% python3 -q
>>> import numpy as np
>>> from numpy import linalg as LA
>>> np.set_printoptions(precision=2, suppress=True, linewidth=160, legacy="1.25")
>>> M = np.load("test2.npy")
>>> M
array([[ 2,  0, -2, -2, -1,  0],
       [ 0,  1,  2,  2,  3, -2],
       [ 2,  3,  0,  3, -1, -1],
       [-3,  2, -2,  3, -2,  2],
       [ 1, -3,  2, -3,  3, -2],
       [ 1,  0,  1, -3,  3,  2],
       [ 2,  4,  6,  6, 11, -8]])
>>> M.reshape(2, -1)
array([[ 2,  0, -2, -2, -1,  0,  0,  1,  2,  2,  3, -2,  2,  3,  0,  3, -1, -1, -3,  2, -2],
       [ 3, -2,  2,  1, -3,  2, -3,  3, -2,  1,  0,  1, -3,  3,  2,  2,  4,  6,  6, 11, -8]])
>>> M.ravel(order="F")
array([ 2,  0,  2, -3,  1,  1,  2,  0,  1,  3,  2, -3,  0,  4, -2,  2,  0, -2,  2,  1,  6, -2,  2,  3,  3, -3, -3,  6, -1,  3, -1, -2,  3,  3, 11,  0, -2, -1,
        2, -2,  2, -8])
>>> T = M.reshape(7, 2, -1)
>>> T.transpose(1, 0, 2)
array([[[ 2,  0, -2],
        [ 0,  1,  2],
        [ 2,  3,  0],
        [-3,  2, -2],
        [ 1, -3,  2],
        [ 1,  0,  1],
        [ 2,  4,  6]],

       [[-2, -1,  0],
        [ 2,  3, -2],
        [ 3, -1, -1],
        [ 3, -2,  2],
        [-3,  3, -2],
        [-3,  3,  2],
        [ 6, 11, -8]]])
>>> np.einsum("ihd,jhd->hij", T, T).shape
(2, 7, 7)
>>> T[:, 0]
array([[ 2,  0, -2],
       [ 0,  1,  2],
       [ 2,  3,  0],
       [-3,  2, -2],
       [ 1, -3,  2],
       [ 1,  0,  1],
       [ 2,  4,  6]])
>>> T.sum(axis=1)
array([[ 0, -1, -2],
       [ 2,  4,  0],
       [ 5,  2, -1],
       [ 0,  0,  0],
       [-2,  0,  0],
       [-2,  3,  3],
       [ 8, 15, -2]])
>>> rng = np.random.default_rng(662)
>>> idx = rng.permutation(6)
>>> out = M[:, idx] * rng.choice([-1, 1], 6)
>>> out
array([[ -2,   0,   0,   2,   1,  -2],
       [  2,  -1,   2,  -2,  -3,   0],
       [  0,  -3,   1,  -3,   1,  -2],
       [ -2,  -2,  -2,  -3,   2,   3],
       [  2,   3,   2,   3,  -3,  -1],
       [  1,   0,  -2,   3,  -3,  -1],
       [  6,  -4,   8,  -6, -11,  -2]])
>>> U, _, VT = LA.svd(M.T @ out)
>>> np.round(LA.lstsq(M, out)[0], 2) + 0
array([[ 0.,  0.,  0.,  0.,  0., -1.],
       [ 0., -1.,  0.,  0.,  0.,  0.],
       [ 1.,  0.,  0.,  0.,  0.,  0.],
       [ 0.,  0.,  0., -1.,  0.,  0.],
       [ 0.,  0.,  0.,  0., -1.,  0.],
       [ 0.,  0., -1.,  0.,  0.,  0.]])
>>> P = M @ LA.solve(M.T @ M, M.T)
>>> P.round(2) + 0
array([[ 0.94, -0.22,  0.  ,  0.  ,  0.  ,  0.  ,  0.06],
       [-0.22,  0.11,  0.  ,  0.  ,  0.  ,  0.  ,  0.22],
       [ 0.  ,  0.  ,  1.  ,  0.  ,  0.  ,  0.  ,  0.  ],
       [ 0.  ,  0.  ,  0.  ,  1.  ,  0.  ,  0.  ,  0.  ],
       [ 0.  ,  0.  ,  0.  ,  0.  ,  1.  ,  0.  ,  0.  ],
       [ 0.  ,  0.  ,  0.  ,  0.  ,  0.  ,  1.  ,  0.  ],
       [ 0.06,  0.22,  0.  ,  0.  ,  0.  ,  0.  ,  0.94]])
>>> np.allclose(P @ P, P)
True
>>> np.diag(P)
array([0.94, 0.11, 1.  , 1.  , 1.  , 1.  , 0.94])
>>> np.round(LA.eigvalsh(P), 2) + 0
array([0., 1., 1., 1., 1., 1., 1.])
>>> vec = np.array([1, -2, 3, -1, -4, -1])
>>> target = M @ vec
>>> LA.lstsq(M, target)[0]
array([ 1., -2.,  3., -1., -4., -1.])
>>> target
array([  2,  -8,  -2, -10,   6,  -7, -30])
>>> target = target + 0.3 * rng.normal(size=7)
>>> target
array([  1.46,  -7.72,  -2.06, -10.31,   6.25,  -7.3 , -30.04])
>>> coef, *_ = LA.lstsq(M, target)
>>> coef
array([ 0.69, -1.66,  3.51, -1.35, -4.34, -1.26])
>>> coef.round()
array([ 1., -2.,  4., -1., -4., -1.])
>>> [round(float(LA.norm(LA.solve(M.T @ M + lam * np.eye(6), M.T @ target))), 2) for lam in (0, 1, 10, 100)]
[6.15, 4.9, 2.94, 1.42]
>>> np.round(M.T @ (target - M @ coef), 2) + 0
array([0., 0., 0., 0., 0., 0.])
>>> round(float(LA.norm(target - M @ coef)), 2)
0.15
